$ python3 -q
>>> import numpy as np
>>> np.set_printoptions(suppress=True, linewidth=160)
>>> rd = lambda a: np.round(a, 1) + 0
>>> f = np.array([2, 1, -1, 0, 2, -2, 0])
>>> v = np.array([2, 0, 1, 0, 0, 1])
>>> m1 = f[:, None] + v[None, :]
>>> m1
array([[ 4,  2,  3,  2,  2,  3],
       [ 3,  1,  2,  1,  1,  2],
       [ 1, -1,  0, -1, -1,  0],
       [ 2,  0,  1,  0,  0,  1],
       [ 4,  2,  3,  2,  2,  3],
       [ 0, -2, -1, -2, -2, -1],
       [ 2,  0,  1,  0,  0,  1]])
>>> other = np.array([[-2, -3], [-1, 3], [-1, -2], [-1, -3], [3, 2], [-1, -2]])
>>> np.vstack([m1, other.T]).shape
(9, 6)
>>> np.linalg.matrix_rank(np.vstack([m1, other.T]))
np.int64(4)
>>> m1 @ other
array([[-12, -20],
       [ -9, -15],
       [ -3,  -5],
       [ -6, -10],
       [-12, -20],
       [  0,   0],
       [ -6, -10]])
>>> rng = np.random.default_rng(86714)
>>> other = m1 + rng.integers(-2, 3, (7, 2)) @ rng.integers(-2, 3, (2, 6))
>>> other
array([[ 4,  5,  3,  3,  4,  3],
       [ 2, -1,  1,  2,  0,  1],
       [ 2,  4,  1, -1,  2,  1],
       [ 4,  1,  3, -3,  0,  3],
       [ 2, -2,  1,  4,  0,  1],
       [ 3, -2,  2, -7, -3,  2],
       [ 2,  6,  1,  2,  4,  1]])
>>> rd(np.linalg.svd(other - m1, compute_uv=False))
array([11.7,  9.5,  0. ,  0. ,  0. ,  0. ])
>>> other = m1 / np.sqrt((m1 ** 2).mean(axis=1, keepdims=True))
>>> rd(np.linalg.norm(other, axis=1))
array([2.4, 2.4, 2.4, 2.4, 2.4, 2.4, 2.4])
>>> np.linalg.matrix_rank(other) == np.linalg.matrix_rank(m1)
np.True_
>>> Uu, sig, Vh = np.linalg.svd(m1)
>>> np.argmax(sig[:-1] / (sig[1:] + 1e-6)) + 1
np.int64(2)
>>> rd(sig)
array([11.3,  3.8,  0. ,  0. ,  0. ,  0. ])
>>> other = Uu[:, :2] @ np.diag(sig[:2]) @ Vh[:2]
>>> np.linalg.matrix_rank(other)
np.int64(2)
>>> f, v = m1[0], m1[4]
>>> f @ v
np.int64(46)
>>> f @ f
np.int64(46)
>>> pr = (f @ v) / (f @ f) * f
>>> (v - pr) @ f
np.float64(0.0)
>>> np.outer(f, v)
array([[16,  8, 12,  8,  8, 12],
       [ 8,  4,  6,  4,  4,  6],
       [12,  6,  9,  6,  6,  9],
       [ 8,  4,  6,  4,  4,  6],
       [ 8,  4,  6,  4,  4,  6],
       [12,  6,  9,  6,  6,  9]])
>>> rd(np.linalg.norm(f + v) ** 2 + np.linalg.norm(f - v) ** 2)
np.float64(184.0)
>>> np.linalg.matrix_rank(np.outer(f, v))
np.int64(1)
